$ python -q
>>> import numpy as np
>>> np.set_printoptions(precision=1, suppress=True, linewidth=120, sign=" ")
>>> def tidy(a):
...     return np.round(a, 1) + 0
... 
>>> K = np.load("out0.npy")
>>> print(K)
[[-0.7 -0.3  1.7]
 [-0.5 -0.7  0.4]
 [ 0.1  1.  -0.9]
 [ 1.  -1.   0.1]
 [-5.   2.  -7. ]
 [-1.2 -0.9 -0.4]
 [-1.5  0.8  0.5]
 [ 1.1  1.6  1.2]
 [-0.9 -2.5 -0.2]
 [-0.2 -1.1  0.4]
 [ 0.1  1.2 -1.5]
 [ 0.5 -0.6  0.4]
 [-0.3  0.8  0.8]
 [-1.6 -0.2 -0.2]
 [ 0.8 -0.2  1.1]
 [ 0.4 -1.4 -0.1]
 [ 0.2 -0.7 -2.2]
 [ 1.7  0.7  1.4]
 [-0.4  2.2  0.6]
 [ 1.8 -0.9 -2.2]
 [ 2.1  0.7 -0.9]
 [ 0.4  0.5 -1.2]]
>>> P = K @ np.linalg.solve(K.T @ K, K.T)
>>> print(tidy(P @ K[:, 2]))
[ 1.7  0.4 -0.9  0.1 -7.  -0.4  0.5  1.2 -0.2  0.4 -1.5  0.4  0.8 -0.2  1.1 -0.1 -2.2  1.4  0.6 -2.2 -0.9 -1.2]
>>> print(tidy(np.linalg.eigvalsh(P)))
[ 0.  0.  0.  0.  0.  0.  0.  0.  0.  0.  0.  0.  0.  0.  0.  0.  0.  0.  0.  1.  1.  1.]
>>> print(np.linalg.matrix_rank(np.eye(22) - P))
19
>>> print(tidy(np.diag(P)))
[ 0.1  0.   0.   0.1  0.8  0.1  0.1  0.1  0.3  0.   0.1  0.   0.   0.1  0.   0.1  0.1  0.1  0.2  0.3  0.2  0. ]
>>> print(tidy(np.trace(P)))
3.0
>>> B = K / np.linalg.norm(K, axis=1)
Traceback (most recent call last):
  File "<python-input-11>", line 1, in <module>
    B = K / np.linalg.norm(K, axis=1)
        ~~^~~~~~~~~~~~~~~~~~~~~~~~~~~
ValueError: operands could not be broadcast together with shapes (22,3) (22,) 
>>> B = K / np.linalg.norm(K, axis=1, keepdims=True)
>>> G = B @ B.T
>>> print((G - 2 * np.eye(22)).round(6).argmax(axis=1))
[  1   9  10  11  10  13  13  17   9   1   2   3  18   5  17   3  19   7  12  16  19  10]
>>> print(np.argwhere(np.triu(np.abs(G) > 0.95, 1)))
[[  0  21]
 [  2  10]
 [  4  14]
 [ 15  18]]
>>> print(tidy(np.linalg.norm(B, axis=1)))
[ 1.  1.  1.  1.  1.  1.  1.  1.  1.  1.  1.  1.  1.  1.  1.  1.  1.  1.  1.  1.  1.  1.]
